In [1]: import numpy as np

In [2]: import numpy.linalg as la

In [3]: np.set_printoptions(suppress=True, linewidth=120)

In [4]: F = np.loadtxt("w.csv", delimiter=",")

In [5]: F
Out[5]: 
array([[ 0.,  0.,  0.],
       [ 8.,  6.,  4.],
       [13.,  7., 12.],
       [14.,  8., 12.],
       [ 7.,  5.,  4.],
       [ 0.,  0.,  0.],
       [ 0.,  0.,  0.],
       [ 8.,  6.,  4.],
       [ 7.,  5.,  4.],
       [ 7.,  5.,  4.],
       [ 6.,  2.,  8.],
       [ 7.,  5.,  4.],
       [ 8.,  6.,  4.],
       [14.,  8., 12.],
       [14.,  8., 12.],
       [15., 11.,  8.],
       [ 8.,  6.,  4.],
       [15., 11.,  8.],
       [ 8.,  6.,  4.],
       [13.,  7., 12.],
       [ 7.,  5.,  4.],
       [ 8.,  6.,  4.],
       [ 0.,  0.,  0.],
       [ 0.,  0.,  0.]])

In [6]: D = la.norm(F[:, None] - F[None], axis=-1)

In [7]: la.matrix_rank(D ** 2)
Out[7]: np.int64(4)

In [8]: np.round(la.norm(F, axis=1), 3)
Out[8]: 
array([ 0.   , 10.77 , 19.026, 20.1  ,  9.487,  0.   ,  0.   , 10.77 ,  9.487,  9.487, 10.198,  9.487, 10.77 , 20.1  ,
       20.1  , 20.248, 10.77 , 20.248, 10.77 , 19.026,  9.487, 10.77 ,  0.   ,  0.   ])

In [9]: np.allclose(F[:-1].T @ la.lstsq(F[:-1].T, F[-1])[0], F[-1])
Out[9]: True

In [10]: np.round(F @ la.pinv(F) @ F, 3)
Out[10]: 
array([[ 0.,  0.,  0.],
       [ 8.,  6.,  4.],
       [13.,  7., 12.],
       [14.,  8., 12.],
       [ 7.,  5.,  4.],
       [ 0.,  0.,  0.],
       [ 0.,  0.,  0.],
       [ 8.,  6.,  4.],
       [ 7.,  5.,  4.],
       [ 7.,  5.,  4.],
       [ 6.,  2.,  8.],
       [ 7.,  5.,  4.],
       [ 8.,  6.,  4.],
       [14.,  8., 12.],
       [14.,  8., 12.],
       [15., 11.,  8.],
       [ 8.,  6.,  4.],
       [15., 11.,  8.],
       [ 8.,  6.,  4.],
       [13.,  7., 12.],
       [ 7.,  5.,  4.],
       [ 8.,  6.,  4.],
       [ 0.,  0.,  0.],
       [ 0.,  0.,  0.]])

In [11]: print(round(float(la.norm(F, 2) / la.norm(F)), 3))
0.989

In [12]: np.argsort(-la.norm(F, axis=0).round(6), kind="stable")[:3]
Out[12]: array([0, 2, 1])

In [13]: la.cond(F) > 100
Out[13]: np.True_

In [14]: f = np.array([-1, -1])

In [15]: np.correlate(F[22], F[11], "full")
Out[15]: array([0., 0., 0., 0., 0.])

In [16]: print(np.cross(F[22, :3], F[11, :3]))
[0. 0. 0.]

In [17]: np.array([np.convolve(row, f, "same") for row in F])
Out[17]: 
array([[  0.,   0.,   0.],
       [ -8., -14., -10.],
       [-13., -20., -19.],
       [-14., -22., -20.],
       [ -7., -12.,  -9.],
       [  0.,   0.,   0.],
       [  0.,   0.,   0.],
       [ -8., -14., -10.],
       [ -7., -12.,  -9.],
       [ -7., -12.,  -9.],
       [ -6.,  -8., -10.],
       [ -7., -12.,  -9.],
       [ -8., -14., -10.],
       [-14., -22., -20.],
       [-14., -22., -20.],
       [-15., -26., -19.],
       [ -8., -14., -10.],
       [-15., -26., -19.],
       [ -8., -14., -10.],
       [-13., -20., -19.],
       [ -7., -12.,  -9.],
       [ -8., -14., -10.],
       [  0.,   0.,   0.],
       [  0.,   0.,   0.]])

In [18]: W2 = F[[17, 22]].astype(float)

In [19]: for _ in range(5):
    ...:     z = la.norm(F[:, None] - W2, axis=-1).argmin(axis=1)
    ...:     W2 = np.array([F[z == j].mean(axis=0) for j in range(2)])
    ...: 

In [20]: z
Out[20]: array([1, 0, 0, 0, 1, 1, 1, 0, 1, 1, 1, 1, 0, 0, 0, 0, 0, 0, 0, 0, 1, 0, 1, 1])

In [21]: np.bincount(z)
Out[21]: array([13, 11])

In [22]: np.round(W2[1] - W2[0], 3)
Out[22]: array([-7.503, -4.93 , -5.147])

In [23]: print(W2.round(3))
[[11.231  7.385  7.692]
 [ 3.727  2.455  2.545]]

In [24]: E = np.loadtxt("x.csv", delimiter=",")

In [25]: E
Out[25]: 
array([[-2.,  7.,  9., -5.,  2., -9.],
       [-9., -2.,  7.,  9., -5.,  2.],
       [ 2., -9., -2.,  7.,  9., -5.],
       [-5.,  2., -9., -2.,  7.,  9.],
       [ 9., -5.,  2., -9., -2.,  7.],
       [ 7.,  9., -5.,  2., -9., -2.]])

In [26]: rng = np.random.default_rng(3826)

In [27]: z = rng.permutation(6)

In [28]: other = E[:, z] * rng.choice([-1, 1], 6)

In [29]: other
Out[29]: 
array([[ 2.,  5.,  9., -9., -2., -7.],
       [ 9., -9., -2., -7.,  5.,  2.],
       [-2., -7.,  5.,  2., -9.,  9.],
       [ 5.,  2., -9.,  9., -7., -2.],
       [-9.,  9., -7., -2.,  2.,  5.],
       [-7., -2.,  2.,  5.,  9., -9.]])

In [30]: Uu, _, Vh = la.svd(E.T @ other)

In [31]: np.round(Uu @ Vh, 3) + 0
Out[31]: 
array([[-1.,  0.,  0.,  0.,  0.,  0.],
       [ 0.,  0.,  0.,  0.,  0., -1.],
       [ 0.,  0.,  0., -1.,  0.,  0.],
       [ 0., -1.,  0.,  0.,  0.,  0.],
       [ 0.,  0.,  0.,  0., -1.,  0.],
       [ 0.,  0., -1.,  0.,  0.,  0.]])

In [32]: feats = np.loadtxt("dump.csv", delimiter=",")

In [33]: feats
Out[33]: 
array([[0., 0., 0., 1.],
       [0., 0., 0., 0.],
       [0., 0., 0., 0.],
       [1., 0., 0., 0.]])

In [34]: t = np.radians(120)

In [35]: Rm = np.eye(4)

In [36]: Rm[0, 0] = Rm[2, 2] = np.cos(t)

In [37]: Rm[0, 2], Rm[2, 0] = -np.sin(t), np.sin(t)

In [38]: Rm.round(3)
Out[38]: 
array([[-0.5  ,  0.   , -0.866,  0.   ],
       [ 0.   ,  1.   ,  0.   ,  0.   ],
       [ 0.866,  0.   , -0.5  ,  0.   ],
       [ 0.   ,  0.   ,  0.   ,  1.   ]])

In [39]: other = feats @ Rm.T

In [40]: np.allclose(la.norm(feats, axis=1), la.norm(other, axis=1))
Out[40]: True

In [41]: print(round(la.det(Rm), 3), np.round(np.trace(Rm), 3))
1.0 1.0

In [42]: np.allclose(feats @ feats.T, other @ other.T)
Out[42]: True

In [43]: print(other.round(3))
[[ 0.     0.     0.     1.   ]
 [ 0.     0.     0.     0.   ]
 [ 0.     0.     0.     0.   ]
 [-0.5    0.     0.866  0.   ]]

In [44]: t3 = np.stack([feats, 4 * feats, feats[::-1]])

In [45]: la.matrix_rank(t3.reshape(3, -1))
Out[45]: np.int64(2)

In [46]: (t3 @ feats.T).shape
Out[46]: (3, 4, 4)

In [47]: np.einsum("bij,cij->bc", t3, t3)
Out[47]: 
array([[ 2.,  8.,  0.],
       [ 8., 32.,  0.],
       [ 0.,  0.,  2.]])

In [48]: la.matrix_rank(t3)
Out[48]: array([2, 2, 2])

In [49]: print(np.flatnonzero(la.matrix_power((feats != 0) + (feats.T != 0) + np.eye(4), 4)[1]))
[1]

In [50]: vals, vecs = la.eigh(feats)

In [51]: np.round(la.eigvalsh(feats @ feats), 3)
Out[51]: array([0., 0., 1., 1.])

In [52]: np.round(vecs @ np.diag(vals) @ vecs.T, 3) + 0
Out[52]: 
array([[0., 0., 0., 1.],
       [0., 0., 0., 0.],
       [0., 0., 0., 0.],
       [1., 0., 0., 0.]])

In [53]: print(np.unique(vals.round(6) + 0, return_counts=True)[1])
[1 2 1]

In [54]: print((vals > 1e-8).sum(), (vals < -1e-8).sum())
1 1

In [55]: vals.sum(), np.trace(feats)
Out[55]: (np.float64(0.0), np.float64(0.0))

In [56]: np.round(la.eigvalsh(feats + 3 * np.eye(4)), 3)
Out[56]: array([2., 3., 3., 4.])
